$ python -q
>>> import numpy as np
>>> np.set_printoptions(precision=2, suppress=True, linewidth=100)
>>> W0 = np.load("block7.npy")
>>> print(W0)
[[ 0. -1.  0.  0.  0.  0.  0.  0.  0.  0.  0.]
 [-1.  1. -1.  0.  0.  0.  0.  0.  0.  0.  0.]
 [ 0. -1.  1. -1.  0.  0.  0.  0.  0.  0.  0.]
 [ 0.  0. -1.  1. -1.  0.  0.  0.  0.  0.  0.]
 [ 0.  0.  0. -1.  1. -1.  0.  0.  0.  0.  0.]
 [ 0.  0.  0.  0. -1.  1. -1.  0.  0.  0.  0.]
 [ 0.  0.  0.  0.  0. -1.  0. -1.  0.  0.  0.]
 [ 0.  0.  0.  0.  0.  0. -1.  2. -1.  0.  0.]
 [ 0.  0.  0.  0.  0.  0.  0. -1.  1. -1.  0.]
 [ 0.  0.  0.  0.  0.  0.  0.  0. -1.  2. -1.]
 [ 0.  0.  0.  0.  0.  0.  0.  0.  0. -1.  2.]]
>>> M2 = W0 / np.linalg.norm(W0, axis=1, keepdims=True)
>>> cov = M2 @ M2.T
>>> print((cov - 2 * np.eye(11)).round(6).argmax(axis=1))
[2 3 0 1 6 3 4 5 6 7 8]
>>> print(np.degrees(np.arccos(np.clip(cov[4, 1], -1, 1))))
90.0
>>> print(np.linalg.norm(M2, axis=1))
[1. 1. 1. 1. 1. 1. 1. 1. 1. 1. 1.]
>>> U, sigma, vt = np.linalg.svd(W0)
>>> evecs = vt[:(sigma > 1e-8).sum()]
>>> rng = np.random.default_rng(7352)
>>> x = W0[5] + 2 * W0[6] + rng.integers(2) * np.eye(11)[3]
>>> print(x)
[ 0.  0.  0.  0. -1. -1. -1. -2.  0.  0.  0.]
>>> print(np.linalg.matrix_rank(np.vstack([W0, x])))
10
>>> evals, evecs = np.linalg.eigh(W0)
>>> print(np.round(evecs.T @ W0 @ evecs, 2) + 0)
[[-1.11  0.    0.    0.    0.    0.    0.    0.    0.    0.    0.  ]
 [ 0.   -0.89  0.    0.    0.    0.    0.    0.    0.    0.    0.  ]
 [ 0.    0.   -0.38  0.    0.    0.    0.    0.    0.    0.    0.  ]
 [ 0.    0.    0.    0.    0.    0.    0.    0.    0.    0.    0.  ]
 [ 0.    0.    0.    0.    0.5   0.    0.    0.    0.    0.    0.  ]
 [ 0.    0.    0.    0.    0.    1.25  0.    0.    0.    0.    0.  ]
 [ 0.    0.    0.    0.    0.    0.    1.48  0.    0.    0.    0.  ]
 [ 0.    0.    0.    0.    0.    0.    0.    2.19  0.    0.    0.  ]
 [ 0.    0.    0.    0.    0.    0.    0.    0.    2.69  0.    0.  ]
 [ 0.    0.    0.    0.    0.    0.    0.    0.    0.    2.86  0.  ]
 [ 0.    0.    0.    0.    0.    0.    0.    0.    0.    0.    3.4 ]]
>>> print((evals > 1e-8).sum(), (evals < -1e-8).sum())
7 3
>>> W = np.array([[5, -1, -2, 3, 1, 3],
...     [-5, 5, 5, 2, 5, 1],
...     [-3, -5, -2, 4, -2, 3],
...     [3, 5, 1, -3, 3, -4],
...     [4, 3, 3, 1, -1, -4],
...     [2, 3, 0, -3, 2, 4],
...     [-3, 0, -5, -3, -5, -4],
...     [-5, 1, 4, 2, 2, 2],
...     [-4, -5, -5, -4, 2, 1],
...     [5, 5, -2, -5, -3, 1],
...     [0, 4, 5, 0, 0, 0]])
>>> coef = np.array([-5, 0, 9, 7, -6, 8])
>>> H = np.maximum(W0 @ W + coef, 0)
>>> print(np.linalg.matrix_rank(H))
6
>>> C = np.array([[3, 3], [0, 1], [1, 0], [2, 3], [0, 1], [3, 0]])
>>> print(W @ C)
[[ 28  24]
 [ -3   1]
 [  6  -4]
 [ -8   8]
 [  5  17]
 [ 12   2]
 [-32 -23]
 [ -1  -6]
 [-22 -27]
 [  6   2]
 [  5   4]]
>>> print(H @ C)
[[ 35.  15.]
 [ 31.  17.]
 [ 67.  36.]
 [ 24.   7.]
 [ 51.  42.]
 [ 83.  20.]
 [ 27.  24.]
 [108.  62.]
 [ 32.  18.]
 [ 61.  41.]
 [ 66.  39.]]
>>> print((H @ C).round(6).argmax(axis=1))
[0 0 0 0 0 0 0 0 0 0 0]
>>> lab = rng.permutation(11)
>>> print(lab)
[ 4  0  1  9  5  8  2  7 10  3  6]
>>> M2 = W0[lab][:, lab]
>>> print(np.diag(M2))
[1. 0. 1. 2. 1. 1. 1. 2. 2. 1. 0.]
>>> print(M2)
[[ 1.  0.  0.  0. -1.  0.  0.  0.  0. -1.  0.]
 [ 0.  0. -1.  0.  0.  0.  0.  0.  0.  0.  0.]
 [ 0. -1.  1.  0.  0.  0. -1.  0.  0.  0.  0.]
 [ 0.  0.  0.  2.  0. -1.  0.  0. -1.  0.  0.]
 [-1.  0.  0.  0.  1.  0.  0.  0.  0.  0. -1.]
 [ 0.  0.  0. -1.  0.  1.  0. -1.  0.  0.  0.]
 [ 0.  0. -1.  0.  0.  0.  1.  0.  0. -1.  0.]
 [ 0.  0.  0.  0.  0. -1.  0.  2.  0.  0. -1.]
 [ 0.  0.  0. -1.  0.  0.  0.  0.  2.  0.  0.]
 [-1.  0.  0.  0.  0.  0. -1.  0.  0.  1.  0.]
 [ 0.  0.  0.  0. -1.  0.  0. -1.  0.  0.  0.]]
>>> print(np.round(np.sort(np.abs(np.linalg.eigvals(M2))), 2) + 0)
[0.   0.38 0.5  0.89 1.11 1.25 1.48 2.19 2.69 2.86 3.4 ]
>>> print(round(np.linalg.det(M2), 2), np.round(np.linalg.det(W0[lab]), 2))
-0.0 -0.0
>>> A = np.loadtxt("data.csv", delimiter=",")
>>> print(A)
[[-2.7  -0.5   1.2  -0.3   0.    1.2   0.6   0.8  -1.76]
 [ 0.4   0.2  -0.6  -1.5   1.1  -1.5   0.2   0.2  -0.61]
 [ 0.1  -0.2  -0.2  -0.5   0.2  -0.7   0.9  -0.2   0.39]
 [-0.4  -0.6  -0.4  -0.2  -0.5   0.5   1.   -1.1   4.19]
 [-1.   -0.8   1.1  -0.4  -0.8  -0.1   0.9  -0.4   1.41]
 [ 0.3  -1.5  -0.9  -1.8   0.3   1.    2.3  -0.2   0.7 ]
 [-0.5  -1.3   0.5   0.    0.4  -1.   -0.3   0.    0.23]
 [-0.3   0.   -0.8   0.5   2.1  -0.9  -1.    1.7  -4.8 ]
 [-0.2  -0.9  -0.6  -1.3   0.5  -0.3   1.1   0.9  -2.55]
 [-0.6   0.8  -1.4   0.8  -0.4  -0.4   0.8   0.2  -0.71]
 [ 0.1  -0.8   0.5  -1.   -2.   -0.8  -1.2   1.3  -3.99]
 [-0.5   0.2   0.   -0.6  -1.9   1.4  -0.6   0.2  -0.34]
 [-0.3   0.    0.4   0.3   0.1   0.9   0.7  -0.4   0.98]
 [ 0.2  -0.7  -0.6   0.6   1.3   1.1   0.2  -0.8   2.75]
 [-0.8  -0.8  -0.6   0.4   1.6   2.3   0.7  -0.5   1.26]
 [-0.3  -1.4  -0.8  -0.6  -0.7  -0.9  -0.4  -0.8   1.71]
 [ 1.8   1.7   0.6   0.9  -0.4  -2.3   1.5   0.1  -0.53]
 [-0.4   1.2  -0.1   0.6  -0.5   0.2  -0.2   0.4  -0.78]
 [ 0.6   0.4  -0.7  -0.9   1.7  -2.4  -1.3   1.   -3.51]
 [-0.6   0.1  -0.1   1.9  -0.7   0.3   0.6   0.    0.36]
 [-2.5   1.2   1.8  -1.2   0.9  -2.    0.7  -0.6   1.4 ]
 [ 0.3   0.2   0.5   0.3  -1.6  -0.8   0.8   0.2  -0.68]
 [ 0.2   0.3   1.7  -0.2  -0.7  -1.   -1.3  -0.8   2.35]
 [ 0.1   1.3   0.3   0.8   1.2  -0.9  -0.1   2.   -5.58]
 [-0.8   0.4   0.6   0.3  -1.9   1.    1.   -0.6   1.47]
 [ 0.    0.5  -0.2  -0.4  -1.5  -0.8  -0.6  -0.5   1.58]
 [ 1.6  -1.    0.8  -0.4   0.3  -1.4  -0.4   1.4  -4.15]
 [-1.2   0.5  -0.7  -0.1   0.9  -0.5   1.    1.4  -4.41]
 [-1.2  -1.6  -0.2  -0.1  -0.2  -1.4  -0.1   0.   -0.07]
 [ 0.2  -0.8   1.8  -0.5   0.2   0.3  -1.4   0.1  -0.52]
 [ 3.    0.5   0.7   0.1   0.9   0.5   0.5   0.5  -1.74]
 [-0.9  -1.2   0.2  -1.3  -0.1  -2.4  -0.2   0.9  -2.94]
 [ 0.3   1.5  -1.3  -0.4   1.7   1.8   0.5   0.    0.46]
 [-0.9  -1.9  -3.3  -1.2   0.1  -1.1  -0.7  -1.1   3.31]
 [-1.8  -1.7  -0.8  -0.7  -0.4  -0.1   0.2   1.6  -5.16]
 [ 0.    1.5   0.2  -2.1  -0.2   1.1   0.4  -0.2   0.73]
 [ 0.1   0.1  -1.   -1.2  -0.3   0.8  -0.6   0.2  -0.39]
 [-0.6   0.1   0.8   1.1   2.3   0.4  -1.9  -1.4   4.03]
 [ 0.9  -1.4  -0.9   0.1   0.4  -0.1   0.6  -0.5   2.07]
 [ 1.4   0.3  -1.3   0.7   0.3   0.3  -1.2  -0.8   2.51]
 [ 0.    0.1  -2.    0.3  -0.8   1.3   0.6  -1.5   4.28]
 [-0.9  -0.3   0.3  -0.3  -0.9  -1.4   2.5  -0.5   1.09]
 [ 1.4  -0.3  -0.2  -0.2  -1.2  -1.1  -0.7   0.4  -1.24]
 [ 0.7  -0.6  -0.5  -0.3  -0.1   0.2  -0.3   0.8  -1.96]
 [ 0.   -0.9  -0.3  -0.7   0.3   0.3  -0.9  -0.3   0.96]
 [-0.4   2.1   0.3   0.8  -0.4   1.4  -0.2   1.4  -4.49]
 [ 0.6  -0.7   0.    1.6   0.1   0.8  -0.1  -1.9   4.88]]
>>> Ac = A - A.mean(axis=0)
>>> U, sigma, vt = np.linalg.svd(Ac, full_matrices=False)
>>> print((np.sign(U[:, 0]) == np.sign(U[0, 0])).astype(int))
[1 1 0 0 0 0 0 1 1 1 1 0 0 0 0 0 1 1 1 0 0 1 0 1 0 0 1 1 0 1 1 1 0 0 1 0 1 0 0 0 0 0 1 1 0 1 0]
>>> print(np.linalg.matrix_rank(Ac))
9
>>> print(np.round(sigma ** 2 / (sigma ** 2).sum(), 2) + 0)
[0.54 0.1  0.09 0.08 0.06 0.05 0.04 0.04 0.  ]
>>> print(sigma)
[19.18  8.01  7.6   7.4   6.5   6.09  5.15  4.94  0.71]
>>> print(np.round(Ac.mean(axis=0), 2) + 0)
[0. 0. 0. 0. 0. 0. 0. 0. 0.]
>>> print(round(float((sigma ** 2).sum() ** 2 / (sigma ** 4).sum()), 2))
3.04
>>> print(np.searchsorted(np.cumsum(sigma ** 2) / (sigma ** 2).sum(), 0.9) + 1)
6
>>> t3 = np.stack([A, 5 * A, A[::-1]])
>>> print(np.einsum("bij,cij->bc", t3, t3))
[[  682.05  3410.23     6.64]
 [ 3410.23 17051.16    33.18]
 [    6.64    33.18   682.05]]
>>> print(t3.shape)
(3, 47, 9)
>>> print(np.linalg.matrix_rank(t3))
[9 9 9]
>>> K = np.load("case1.npy")
>>> print(K)
[[ 2  0  1 -1 -1 -2  0]
 [ 0  2  0  0  0  0  0]
 [-1  0 -1 -2  2  2  0]
 [-2  0  1 -1 -2 -1  0]
 [ 1  0  2 -2 -2  2  0]
 [ 0  0 -1 -1  2  1  0]
 [ 0 -2  0  0  0  0  2]]
>>> r0 = np.array([3, 0, 3, 0, 1, 0, 3])
>>> M2 = K + np.outer(r0, np.eye(7)[5])
>>> print(np.linalg.matrix_rank(np.linalg.inv(M2) - np.linalg.inv(K), tol=1e-8))
1
>>> print(round(float(np.linalg.det(M2) / np.linalg.det(K)), 2), round(float(1 + np.linalg.solve(K, r0)[5]), 2))
4.0 4.0
>>> print(np.linalg.matrix_rank(M2 - K))
1
>>> U, sigma, vt = np.linalg.svd(K)
>>> print(sigma)
[5.3  4.23 3.24 3.07 2.14 1.24 0.04]
>>> M2 = U[:, :6] @ np.diag(sigma[:6]) @ vt[:6]
>>> print(round(float(np.linalg.norm(K - M2) / np.linalg.norm(K)), 2))
0.0
>>> print(round(float(np.linalg.norm(K - M2, 2)), 2), np.round(sigma[6], 2))
0.04 0.04
>>> m1 = np.loadtxt("mat.csv", delimiter=",")
>>> print(m1)
[[-4. -5. -4. -4. -3. -4. -4. -5. -5.]
 [ 4.  3.  4.  4.  5.  4.  4.  3.  3.]
 [ 6.  5.  6.  6.  7.  6.  6.  5.  5.]
 [ 3.  2.  3.  3.  4.  3.  3.  2.  2.]
 [ 6.  5.  6.  6.  7.  6.  6.  5.  5.]
 [-1. -2. -1. -1.  0. -1. -1. -2. -2.]
 [ 1.  0.  1.  1.  2.  1.  1.  0.  0.]
 [-1. -2. -1. -1.  0. -1. -1. -2. -2.]
 [-1. -2. -1. -1.  0. -1. -1. -2. -2.]
 [ 3.  2.  3.  3.  4.  3.  3.  2.  2.]
 [ 2.  1.  2.  2.  3.  2.  2.  1.  1.]
 [-1. -2. -1. -1.  0. -1. -1. -2. -2.]]
>>> U, sigma, vt = np.linalg.svd(m1)
>>> evecs = vt[:(sigma > 1e-8).sum()]
>>> x = m1[3] + 3 * m1[5] + rng.integers(2) * np.eye(9)[6]
>>> print(x)
[ 0. -4.  0.  0.  4.  0.  1. -4. -4.]
>>> print(round(np.linalg.norm(x - evecs.T @ evecs @ x), 2))
0.94
>>> print(evecs.T @ evecs)
[[ 0.12  0.06  0.12  0.12  0.19  0.12  0.12  0.06  0.06]
 [ 0.06  0.28  0.06  0.06 -0.16  0.06  0.06  0.28  0.28]
 [ 0.12  0.06  0.12  0.12  0.19  0.12  0.12  0.06  0.06]
 [ 0.12  0.06  0.12  0.12  0.19  0.12  0.12  0.06  0.06]
 [ 0.19 -0.16  0.19  0.19  0.53  0.19  0.19 -0.16 -0.16]
 [ 0.12  0.06  0.12  0.12  0.19  0.12  0.12  0.06  0.06]
 [ 0.12  0.06  0.12  0.12  0.19  0.12  0.12  0.06  0.06]
 [ 0.06  0.28  0.06  0.06 -0.16  0.06  0.06  0.28  0.28]
 [ 0.06  0.28  0.06  0.06 -0.16  0.06  0.06  0.28  0.28]]
>>> print(np.diag(evecs.T @ evecs))
[0.12 0.28 0.12 0.12 0.53 0.12 0.12 0.28 0.28]
>>> print(np.linalg.matrix_rank(np.vstack([m1, x])))
3
>>> E = np.load("arr.npy")
>>> print(E)
[[ 1.    0.    0.    0.    0.    0.    0.    0.    0.    0.    0.    0.    0.    0.    0.  ]
 [ 0.    1.    0.    0.    0.    0.    0.    0.    0.    0.    0.    0.    0.    0.    0.  ]
 [ 0.    0.    1.    0.    0.    0.    0.    0.    0.    0.    0.    0.    0.    0.    0.  ]
 [ 0.    0.    0.    1.    0.    0.    0.    0.    0.    0.    0.    0.    0.    0.    0.  ]
 [ 0.    0.    0.    0.    1.    0.    0.    0.    0.    0.    0.    0.    0.    0.    0.  ]
 [ 0.    0.    0.    0.    0.    1.    0.    0.    0.    0.    0.    0.    0.    0.    0.  ]
 [ 0.    0.    0.    0.    0.    0.    0.5   0.    0.    0.    0.    0.    0.   -0.87  0.  ]
 [ 0.    0.    0.    0.    0.    0.    0.    1.    0.    0.    0.    0.    0.    0.    0.  ]
 [ 0.    0.    0.    0.    0.    0.    0.    0.    1.    0.    0.    0.    0.    0.    0.  ]
 [ 0.    0.    0.    0.    0.    0.    0.    0.    0.    1.    0.    0.    0.    0.    0.  ]
 [ 0.    0.    0.    0.    0.    0.    0.    0.    0.    0.    1.    0.    0.    0.    0.  ]
 [ 0.    0.    0.    0.    0.    0.    0.    0.    0.    0.    0.    1.    0.    0.    0.  ]
 [ 0.    0.    0.    0.    0.    0.    0.    0.    0.    0.    0.    0.    1.    0.    0.  ]
 [ 0.    0.    0.    0.    0.    0.    0.87  0.    0.    0.    0.    0.    0.    0.5   0.  ]
 [ 0.    0.    0.    0.    0.    0.    0.    0.    0.    0.    0.    0.    0.    0.    1.  ]]
>>> print(np.flatnonzero(np.linalg.matrix_power((E != 0) + (E.T != 0) + np.eye(15), 15)[10]))
[10]
>>> print(round(np.linalg.det(E), 2))
1.0
>>> print(E[:, 4] @ E[:, 7])
0.0
>>> print(np.linalg.norm(E, axis=0))
[1. 1. 1. 1. 1. 1. 1. 1. 1. 1. 1. 1. 1. 1. 1.]
>>> print(np.linalg.svd(E, compute_uv=False))
[1. 1. 1. 1. 1. 1. 1. 1. 1. 1. 1. 1. 1. 1. 1.]
>>> x = np.array([2, -2, 0, 0, 3, 3, 2, 2, 1, 0, -3, -3, 2, -1, 3])
>>> a = np.maximum(E @ x, 0)
>>> print(np.maximum(E @ (3 * x), 0))
[6.  0.  0.  0.  9.  9.  5.6 6.  3.  0.  0.  0.  6.  3.7 9. ]
>>> print(E.T @ a)
[ 2.  0.  0.  0.  3.  3.  2.  2.  1.  0.  0.  0.  2. -1.  3.]
>>> print(np.flatnonzero(a > 1e-9))
[ 0  4  5  6  7  8 12 13 14]
>>> print(np.maximum(E @ x, 0) - np.maximum(-E @ x, 0))
[ 2.   -2.    0.    0.    3.    3.    1.87  2.    1.    0.   -3.   -3.    2.    1.23  3.  ]
>>> print(np.tanh(E @ x))
[ 0.96 -0.96  0.    0.    1.    1.    0.95  0.96  0.76  0.   -1.   -1.    0.96  0.84  1.  ]
